% ipython --no-banner

In [1]: import numpy as np

In [2]: from numpy import linalg as LA

In [3]: np.set_printoptions(precision=2, suppress=True, linewidth=120)

In [4]: tidy = lambda a: np.round(a, 2) + 0

In [5]: M2 = np.array([[3, -3], [4, 2], [0, 0]])

In [6]: J = np.kron(np.eye(3, dtype=int), M2)

In [7]: J
Out[7]: 
array([[ 3, -3,  0,  0,  0,  0],
       [ 4,  2,  0,  0,  0,  0],
       [ 0,  0,  0,  0,  0,  0],
       [ 0,  0,  3, -3,  0,  0],
       [ 0,  0,  4,  2,  0,  0],
       [ 0,  0,  0,  0,  0,  0],
       [ 0,  0,  0,  0,  3, -3],
       [ 0,  0,  0,  0,  4,  2],
       [ 0,  0,  0,  0,  0,  0]])

In [8]: # rows 2 and 5 are equal

In [9]: t = np.radians(15)

In [10]: R = np.eye(6)

In [11]: R[4, 4] = R[3, 3] = np.cos(t)

In [12]: R[4, 3], R[3, 4] = -np.sin(t), np.sin(t)

In [13]: tidy(R)
Out[13]: 
array([[ 1.  ,  0.  ,  0.  ,  0.  ,  0.  ,  0.  ],
       [ 0.  ,  1.  ,  0.  ,  0.  ,  0.  ,  0.  ],
       [ 0.  ,  0.  ,  1.  ,  0.  ,  0.  ,  0.  ],
       [ 0.  ,  0.  ,  0.  ,  0.97,  0.26,  0.  ],
       [ 0.  ,  0.  ,  0.  , -0.26,  0.97,  0.  ],
       [ 0.  ,  0.  ,  0.  ,  0.  ,  0.  ,  1.  ]])

In [14]: M2 = J @ R.T

In [15]: np.allclose(J @ J.T, M2 @ M2.T)
Out[15]: True

In [16]: tidy(LA.det(R)), tidy(np.trace(R))
Out[16]: (np.float64(1.0), np.float64(5.93))

In [17]: tidy(M2)
Out[17]: 
array([[ 3.  , -3.  ,  0.  ,  0.  ,  0.  ,  0.  ],
       [ 4.  ,  2.  ,  0.  ,  0.  ,  0.  ,  0.  ],
       [ 0.  ,  0.  ,  0.  ,  0.  ,  0.  ,  0.  ],
       [ 0.  ,  0.  ,  3.  , -2.9 ,  0.78,  0.  ],
       [ 0.  ,  0.  ,  4.  ,  1.93, -0.52,  0.  ],
       [ 0.  ,  0.  ,  0.  ,  0.  ,  0.  ,  0.  ],
       [ 0.  ,  0.  ,  0.  ,  0.78,  2.9 , -3.  ],
       [ 0.  ,  0.  ,  0.  ,  1.04,  3.86,  2.  ],
       [ 0.  ,  0.  ,  0.  ,  0.  ,  0.  ,  0.  ]])

In [18]: tidy(np.abs(M2 - J).max(axis=0))
Out[18]: array([0.  , 0.  , 0.  , 1.04, 0.78, 0.  ])

In [19]: P = J @ LA.solve(J.T @ J, J.T)

In [20]: tidy(P)
Out[20]: 
array([[1., 0., 0., 0., 0., 0., 0., 0., 0.],
       [0., 1., 0., 0., 0., 0., 0., 0., 0.],
       [0., 0., 0., 0., 0., 0., 0., 0., 0.],
       [0., 0., 0., 1., 0., 0., 0., 0., 0.],
       [0., 0., 0., 0., 1., 0., 0., 0., 0.],
       [0., 0., 0., 0., 0., 0., 0., 0., 0.],
       [0., 0., 0., 0., 0., 0., 1., 0., 0.],
       [0., 0., 0., 0., 0., 0., 0., 1., 0.],
       [0., 0., 0., 0., 0., 0., 0., 0., 0.]])

In [21]: q, V = LA.qr(J[:, :1])[0], LA.qr(J[:, 1:])[0]

In [22]: sv = LA.svd(q.T @ V, compute_uv=False)

In [23]: tidy(LA.norm(q @ q.T - V @ V.T, 2))
Out[23]: np.float64(1.0)

In [24]: tidy(sv)
Out[24]: array([0.06])

In [25]: (sv > 0.9).sum()
Out[25]: np.int64(0)

In [26]: m1 = np.array([[0, 2, 3, 1, 1, 3, 3, 1, 1],
    ...:     [2, 3, 2, 2, 0, 2, 3, 2, 1],
    ...:     [1, 3, 2, 0, 0, 3, 2, 2, 3],
    ...:     [2, 1, 1, 3, 3, 3, 3, 1, 0],
    ...:     [1, 1, 0, 0, 1, 1, 1, 3, 3],
    ...:     [4, 8, 7, 5, 1, 7, 9, 5, 3]])

In [27]: # rank 5

In [28]: M2 = m1 / LA.norm(m1, axis=1, keepdims=True)

In [29]: C2 = M2 @ M2.T

In [30]: tidy(LA.norm(M2, axis=1))
Out[30]: array([1., 1., 1., 1., 1., 1.])

In [31]: (np.abs(C2) > 0.9).astype(int)
Out[31]: 
array([[1, 0, 0, 0, 0, 1],
       [0, 1, 0, 0, 0, 1],
       [0, 0, 1, 0, 0, 0],
       [0, 0, 0, 1, 0, 0],
       [0, 0, 0, 0, 1, 0],
       [1, 1, 0, 0, 0, 1]])

In [32]: tidy(C2[1])
Out[32]: array([0.87, 1.  , 0.86, 0.78, 0.63, 0.99])

In [33]: tidy(np.degrees(np.arccos(np.clip(C2[1, 4], -1, 1))))
Out[33]: np.float64(50.63)

In [34]: (C2 - 2 * np.eye(6)).round(6).argmax(axis=1)
Out[34]: array([5, 5, 5, 5, 2, 1])

In [35]: np.argwhere(np.triu(np.abs(C2) > 0.95, 1))
Out[35]: array([[1, 5]])

In [36]: blk = np.stack([m1, -1 * m1, m1[::-1]])

In [37]: LA.matrix_rank(blk.reshape(3, -1))
Out[37]: np.int64(2)

In [38]: (blk @ m1.T).shape
Out[38]: (3, 6, 6)

In [39]: LA.matrix_rank(blk)
Out[39]: array([5, 5, 5])

In [40]: blk.shape
Out[40]: (3, 6, 9)

In [41]: rank = LA.matrix_rank(m1)

In [42]: rank
Out[42]: np.int64(5)

In [43]: ns = LA.svd(m1)[2][rank:].T

In [44]: LA.matrix_rank(m1.T @ m1), LA.matrix_rank(m1 @ m1.T)
Out[44]: (np.int64(5), np.int64(5))

In [45]: ns.shape
Out[45]: (9, 4)

In [46]: [int(LA.matrix_rank(m1[:i])) for i in range(1, len(m1) + 1)]
Out[46]: [1, 2, 3, 4, 5, 5]

In [47]: np.argsort(-LA.norm(m1, axis=0).round(6), kind="stable")[:3]
Out[47]: array([6, 1, 5])

In [48]: LA.cond(m1) > 100
Out[48]: np.True_

In [49]: tidy(LA.norm(m1, 2) / LA.norm(m1))
Out[49]: np.float64(0.96)

In [50]: [round(float(x), 2) for x in LA.svd(m1, compute_uv=False)[:3]]
Out[50]: [21.38, 4.65, 3.61]

In [51]: left, sv, vt = LA.svd(m1)

In [52]: tidy(sv)
Out[52]: array([21.38,  4.65,  3.61,  2.43,  1.09,  0.  ])

In [53]: np.argmax(sv[:-1] / (sv[1:] + 1e-6)) + 1
Out[53]: np.int64(5)

In [54]: M2 = left[:, :5] @ np.diag(sv[:5]) @ vt[:5]

In [55]: tidy(LA.norm(m1 - M2, 2)), tidy(sv[5])
Out[55]: (np.float64(0.0), np.float64(0.0))

In [56]: tidy(LA.norm(m1 - M2) / LA.norm(m1))
Out[56]: np.float64(0.0)

In [57]: LA.matrix_rank(M2)
Out[57]: np.int64(5)

In [58]: LA.matrix_rank(m1, rtol=0.05)
Out[58]: np.int64(5)

In [59]: tidy(np.abs(m1 - M2).max())
Out[59]: np.float64(0.0)

In [60]: M = np.load("block10.npy")

In [61]: M
Out[61]: 
array([[ 2.8 , -0.7 ,  0.5 ,  0.1 , -1.3 , -0.1 ,  0.2 ,  0.2 ],
       [ 0.63, -0.42, -0.77, -0.45, -1.39, -1.58, -0.38, -0.36],
       [-2.3 , -0.7 , -0.7 ,  1.2 , -0.5 , -0.8 ,  0.5 ,  0.4 ],
       [-0.9 , -0.1 ,  1.6 ,  0.7 , -1.3 , -1.9 ,  0.1 , -0.3 ],
       [ 1.  , -0.2 , -0.6 , -0.5 , -1.6 , -1.7 ,  0.3 , -0.4 ],
       [ 0.2 , -0.1 ,  1.9 ,  0.5 , -1.3 ,  0.  ,  1.8 ,  0.4 ],
       [ 0.5 , -1.5 ,  0.6 , -0.1 , -0.3 ,  0.7 ,  1.  , -0.2 ],
       [ 2.  , -0.3 ,  1.1 ,  0.3 ,  0.3 ,  0.2 ,  1.  ,  0.3 ],
       [ 0.3 ,  0.3 , -0.2 ,  0.7 , -0.2 , -0.4 ,  2.3 , -0.8 ],
       [ 0.9 ,  1.2 , -0.2 , -0.3 ,  0.1 , -0.1 ,  0.6 ,  1.5 ],
       [ 1.5 ,  0.9 , -1.4 ,  0.  ,  1.1 , -1.2 ,  0.2 , -1.1 ],
       [ 0.2 , -0.3 , -0.4 , -1.3 ,  0.7 , -1.5 , -1.  , -0.4 ],
       [-0.3 , -0.5 , -0.6 , -0.8 , -1.8 , -0.3 , -0.3 , -0.9 ]])

In [62]: P = M @ LA.solve(M.T @ M, M.T)

In [63]: tidy(np.trace(P))
Out[63]: np.float64(8.0)

In [64]: tidy(np.diag(P))
Out[64]: array([0.68, 0.32, 0.88, 0.78, 0.37, 0.51, 0.6 , 0.38, 0.65, 0.8 , 0.65, 0.79, 0.59])
